$ ipython --no-banner

In [1]: import numpy as np

In [2]: import numpy.linalg as la

In [3]: np.set_printoptions(precision=2, suppress=True, linewidth=200, legacy="1.25")

In [4]: M2 = np.array([[1, 5, 0], [0, 3, 8], [3, 1, 5]])

In [5]: M2[-1] = M2[0]

In [6]: m1 = M2 + 0.05 * np.eye(3)

In [7]: print(m1)
[[1.05 5.   0.  ]
 [0.   3.05 8.  ]
 [1.   5.   0.05]]

In [8]: M2 = np.array([[0, 1, -1], [-3, 9, 0], [-9, -8, 5]])

In [9]: print(m1 @ M2)
[[-15.    46.05  -1.05]
 [-81.15 -36.55  40.  ]
 [-15.45  45.6   -0.75]]

In [10]: np.einsum("ij,ij->i", m1, m1)
Out[10]: array([26.1, 73.3, 26. ])

In [11]: np.einsum("ij->j", m1)
Out[11]: array([ 2.05, 13.05,  8.05])

In [12]: np.vstack([m1, M2.T]).shape
Out[12]: (6, 3)

In [13]: np.einsum("ik,kj->ji", m1, M2)
Out[13]: 
array([[-15.  , -81.15, -15.45],
       [ 46.05, -36.55,  45.6 ],
       [ -1.05,  40.  ,  -0.75]])

In [14]: ev, evecs = la.eig(m1)

In [15]: np.round(m1 @ evecs[:, 0] - ev[0] * evecs[:, 0], 2) + 0
Out[15]: array([0., 0., 0.])

In [16]: np.sort(la.eigvals(m1.T))
Out[16]: array([-4.35,  0.05,  8.45])

In [17]: E = np.load("x.npy")

In [18]: print(E)
[[2. 0. 0. 0. 0.]
 [0. 0. 0. 3. 4.]
 [0. 1. 4. 3. 1.]
 [0. 4. 2. 0. 2.]
 [0. 1. 0. 0. 4.]]

In [19]: # 2 groups of indices that never mix

In [20]: round(float(la.det(E.T)), 2)
Out[20]: -252.0

In [21]: np.einsum("ij,ji->", E, E)
Out[21]: 80.0

In [22]: round(la.det(2 * E), 2), round(la.det(E), 2)
Out[22]: (-8064.0, -252.0)

In [23]: print(np.kron(np.eye(2, dtype=int), E))
[[2. 0. 0. 0. 0. 0. 0. 0. 0. 0.]
 [0. 0. 0. 3. 4. 0. 0. 0. 0. 0.]
 [0. 1. 4. 3. 1. 0. 0. 0. 0. 0.]
 [0. 4. 2. 0. 2. 0. 0. 0. 0. 0.]
 [0. 1. 0. 0. 4. 0. 0. 0. 0. 0.]
 [0. 0. 0. 0. 0. 2. 0. 0. 0. 0.]
 [0. 0. 0. 0. 0. 0. 0. 0. 3. 4.]
 [0. 0. 0. 0. 0. 0. 1. 4. 3. 1.]
 [0. 0. 0. 0. 0. 0. 4. 2. 0. 2.]
 [0. 0. 0. 0. 0. 0. 1. 0. 0. 4.]]

In [24]: round(float(la.eigvals(E).sum().real), 2)
Out[24]: 10.0

In [25]: np.einsum("ii->", E)
Out[25]: 10.0
